% ipython --no-banner

In [1]: import numpy as np

In [2]: np.set_printoptions(suppress=True, linewidth=200)

In [3]: X = np.loadtxt("case1.csv", delimiter=",")

In [4]: print(X)
[[0. 0. 0. 0. 0. 1. 0.]
 [0. 0. 1. 0. 0. 0. 0.]
 [0. 0. 0. 0. 1. 0. 0.]
 [0. 0. 0. 1. 0. 0. 0.]
 [0. 1. 0. 0. 0. 0. 0.]
 [1. 0. 0. 0. 0. 0. 0.]
 [0. 0. 0. 0. 0. 0. 1.]]

In [5]: print(np.round(np.linalg.svd(X, compute_uv=False), 3))
[1. 1. 1. 1. 1. 1. 1.]

In [6]: print(np.round(np.linalg.norm(X, axis=0), 3))
[1. 1. 1. 1. 1. 1. 1.]

In [7]: print(np.round(np.linalg.matrix_power(X, 100), 3))
[[1. 0. 0. 0. 0. 0. 0.]
 [0. 0. 1. 0. 0. 0. 0.]
 [0. 0. 0. 0. 1. 0. 0.]
 [0. 0. 0. 1. 0. 0. 0.]
 [0. 1. 0. 0. 0. 0. 0.]
 [0. 0. 0. 0. 0. 1. 0.]
 [0. 0. 0. 0. 0. 0. 1.]]

In [8]: print(X @ np.ones(7))
[1. 1. 1. 1. 1. 1. 1.]

In [9]: print(np.round(np.linalg.matrix_power(X, 2), 3))
[[1. 0. 0. 0. 0. 0. 0.]
 [0. 0. 0. 0. 1. 0. 0.]
 [0. 1. 0. 0. 0. 0. 0.]
 [0. 0. 0. 1. 0. 0. 0.]
 [0. 0. 1. 0. 0. 0. 0.]
 [0. 0. 0. 0. 0. 1. 0.]
 [0. 0. 0. 0. 0. 0. 1.]]

In [10]: p = np.eye(7)[1]

In [11]: for _ in range(5):
    ...:     p = p @ X
    ...:     print(p.round(3))
    ...: 
[0. 0. 1. 0. 0. 0. 0.]
[0. 0. 0. 0. 1. 0. 0.]
[0. 1. 0. 0. 0. 0. 0.]
[0. 0. 1. 0. 0. 0. 0.]
[0. 0. 0. 0. 1. 0. 0.]

In [12]: J = np.loadtxt("a.csv", delimiter=",")

In [13]: print(J)
[[ 0.086 -1.512  2.254 -2.11 ]
 [ 0.17  -2.267  2.205 -3.288]
 [-4.288 -3.404  3.245 -3.399]
 [-2.523 -1.864  2.826 -3.611]
 [-3.487 -2.671  3.665 -2.581]
 [-4.477 -2.454  1.288 -3.958]
 [-0.097 -4.884  1.38  -2.274]
 [-2.874 -1.656  3.319 -2.958]
 [-2.93  -2.687  2.866 -1.238]
 [-0.166 -3.22   1.448 -1.337]
 [-1.489 -1.36   2.745 -1.985]
 [ 2.191 -3.374  3.406 -2.939]
 [ 0.844 -3.24   3.037 -3.318]
 [-3.203 -1.116  1.209 -2.432]
 [-0.511 -3.012  4.187 -3.576]
 [-2.767  0.464  3.719 -2.943]
 [-3.688 -3.209  3.011 -3.36 ]
 [-0.641 -3.647 -0.386 -1.71 ]
 [-0.01  -4.21   3.85  -3.741]
 [-2.409 -1.167  3.79  -3.157]
 [-4.358 -0.605  2.844 -3.791]
 [ 2.146 -4.377  4.185 -3.845]]

In [14]: U, sig, Vh = np.linalg.svd(J, full_matrices=False)

In [15]: print(round(float(np.sqrt((sig ** 2).sum())), 3), round(np.linalg.norm(J), 3))
26.63 26.63

In [16]: print(np.allclose(U * sig @ Vh, J))
True

In [17]: print(sig.round(3))
[23.855 10.035  5.555  2.928]

In [18]: print(np.round(U.T @ U, 3) + 0)
[[1. 0. 0. 0.]
 [0. 1. 0. 0.]
 [0. 0. 1. 0.]
 [0. 0. 0. 1.]]

In [19]: print(np.round(Vh @ Vh.T, 3) + 0)
[[1. 0. 0. 0.]
 [0. 1. 0. 0.]
 [0. 0. 1. 0.]
 [0. 0. 0. 1.]]

In [20]: print(np.round(np.abs(Vh[0]), 3))
[0.328 0.496 0.557 0.58 ]

In [21]: print(np.round(U.T @ J @ Vh.T, 3) + 0)
[[23.855  0.     0.     0.   ]
 [ 0.    10.035  0.     0.   ]
 [ 0.     0.     5.555  0.   ]
 [ 0.     0.     0.     2.928]]

In [22]: A = np.arange(56).reshape(7, 8) + 3

In [23]: print(A)
[[ 3  4  5  6  7  8  9 10]
 [11 12 13 14 15 16 17 18]
 [19 20 21 22 23 24 25 26]
 [27 28 29 30 31 32 33 34]
 [35 36 37 38 39 40 41 42]
 [43 44 45 46 47 48 49 50]
 [51 52 53 54 55 56 57 58]]

In [24]: U, sig, Vh = np.linalg.svd(A)

In [25]: print(sig.round(3) + 0)
[258.187   7.952   0.      0.      0.      0.      0.   ]

In [26]: print(np.argmax(sig[:-1] / (sig[1:] + 1e-6)) + 1)
2

In [27]: Y = U[:, :2] @ np.diag(sig[:2]) @ Vh[:2]

In [28]: print(round(float(np.abs(A - Y).max()), 3))
0.0

In [29]: print(round(float(np.linalg.norm(A - Y) / np.linalg.norm(A)), 3))
0.0

In [30]: print(np.linalg.matrix_rank(A, rtol=0.05))
1

In [31]: print(np.linalg.matrix_rank(Y))
2

In [32]: print(np.allclose(A[:-1].T @ np.linalg.lstsq(A[:-1].T, A[-1])[0], A[-1]))
True

In [33]: print(np.round(A @ np.linalg.pinv(A) @ A, 3))
[[ 3.  4.  5.  6.  7.  8.  9. 10.]
 [11. 12. 13. 14. 15. 16. 17. 18.]
 [19. 20. 21. 22. 23. 24. 25. 26.]
 [27. 28. 29. 30. 31. 32. 33. 34.]
 [35. 36. 37. 38. 39. 40. 41. 42.]
 [43. 44. 45. 46. 47. 48. 49. 50.]
 [51. 52. 53. 54. 55. 56. 57. 58.]]

In [34]: Y = A[0, 0] * A[1:] - np.outer(A[1:, 0], A[0])

In [35]: print(Y)
[[   0   -8  -16  -24  -32  -40  -48  -56]
 [   0  -16  -32  -48  -64  -80  -96 -112]
 [   0  -24  -48  -72  -96 -120 -144 -168]
 [   0  -32  -64  -96 -128 -160 -192 -224]
 [   0  -40  -80 -120 -160 -200 -240 -280]
 [   0  -48  -96 -144 -192 -240 -288 -336]]

In [36]: print(np.round(A[:, 0] / A[0, 0], 3))
[ 1.     3.667  6.333  9.    11.667 14.333 17.   ]

In [37]: mat = np.load("arr.npy")

In [38]: print(mat)
[[ 1  1 -1 -1 -1 -1  1  1]
 [ 1 -1  1 -1 -1  1 -1  1]
 [ 1 -1  1 -1  1 -1  1 -1]
 [ 1  1  1  1  1  1  1  1]]

In [39]: print(mat.reshape(-1, 2))
[[ 1  1]
 [-1 -1]
 [-1 -1]
 [ 1  1]
 [ 1 -1]
 [ 1 -1]
 [-1  1]
 [-1  1]
 [ 1 -1]
 [ 1 -1]
 [ 1 -1]
 [ 1 -1]
 [ 1  1]
 [ 1  1]
 [ 1  1]
 [ 1  1]]

In [40]: print(mat.ravel(order="F"))
[ 1  1  1  1  1 -1 -1  1 -1  1  1  1 -1 -1 -1  1 -1 -1  1  1 -1  1 -1  1  1 -1  1  1  1  1 -1  1]

In [41]: T = mat.reshape(4, 2, -1)

In [42]: print(T.transpose(1, 0, 2))
[[[ 1  1 -1 -1]
  [ 1 -1  1 -1]
  [ 1 -1  1 -1]
  [ 1  1  1  1]]

 [[-1 -1  1  1]
  [-1  1 -1  1]
  [ 1 -1  1 -1]
  [ 1  1  1  1]]]

In [43]: print(np.einsum("ihd,ihd->ih", T, T))
[[4 4]
 [4 4]
 [4 4]
 [4 4]]

In [44]: print(T.sum(axis=1))
[[ 0  0  0  0]
 [ 0  0  0  0]
 [ 2 -2  2 -2]
 [ 2  2  2  2]]

In [45]: w1 = np.array([[1, 2, 1, -1, 0, -3],
    ...:     [0, 0, 2, 2, 2, 1],
    ...:     [3, -2, 3, 2, 1, 3],
    ...:     [0, -1, 0, -1, -1, 0],
    ...:     [0, -3, 2, -3, -1, -3],
    ...:     [-3, 2, -1, -1, 3, 0],
    ...:     [1, -2, -1, -2, -1, 3],
    ...:     [2, -3, -3, 3, -2, -2]])

In [46]: c = np.array([-5, 0, 3, 1, -4, 5])

In [47]: H = np.maximum(mat @ w1 + c, 0)

In [48]: print(np.linalg.matrix_rank(H))
4

In [49]: C = np.array([[5, 1], [1, 0], [2, 4], [3, 1], [1, 4], [0, 2]])

In [50]: print((H @ C).round(6).argmax(axis=1))
[0 0 1 1]

In [51]: feats = np.loadtxt("x.csv", delimiter=",")

In [52]: print(feats)
[[ 1.  0.  0.  0.  0.  0.  0.  0.]
 [-1.  1.  0.  0.  0.  0.  0.  0.]
 [ 2.  8.  1.  0.  0.  0.  0.  0.]
 [-3.  0. -3.  1.  0.  0.  0.  0.]
 [ 0.  8. -7. -9.  1.  0.  0.  0.]
 [-7. -6. -1.  3.  0.  1.  0.  0.]
 [ 1. -9. -5. -5.  8.  9.  1.  0.]
 [-3.  9. -5.  9.  0.  5. -1.  1.]]

In [53]: print(round(float(np.linalg.norm(X[4] - X[1])), 3))
1.414

In [54]: print(round(np.linalg.norm(X) ** 2 / np.linalg.norm(X, 2) ** 2, 3))
7.0

In [55]: print(np.linalg.norm(X, axis=1).argmax())
0

In [56]: print(np.round(np.linalg.norm(X, 2), 3))
1.0

In [57]: print(np.round(np.linalg.norm(X, axis=0), 3))
[1. 1. 1. 1. 1. 1. 1.]

In [58]: print(X[4] @ X[1])
0.0
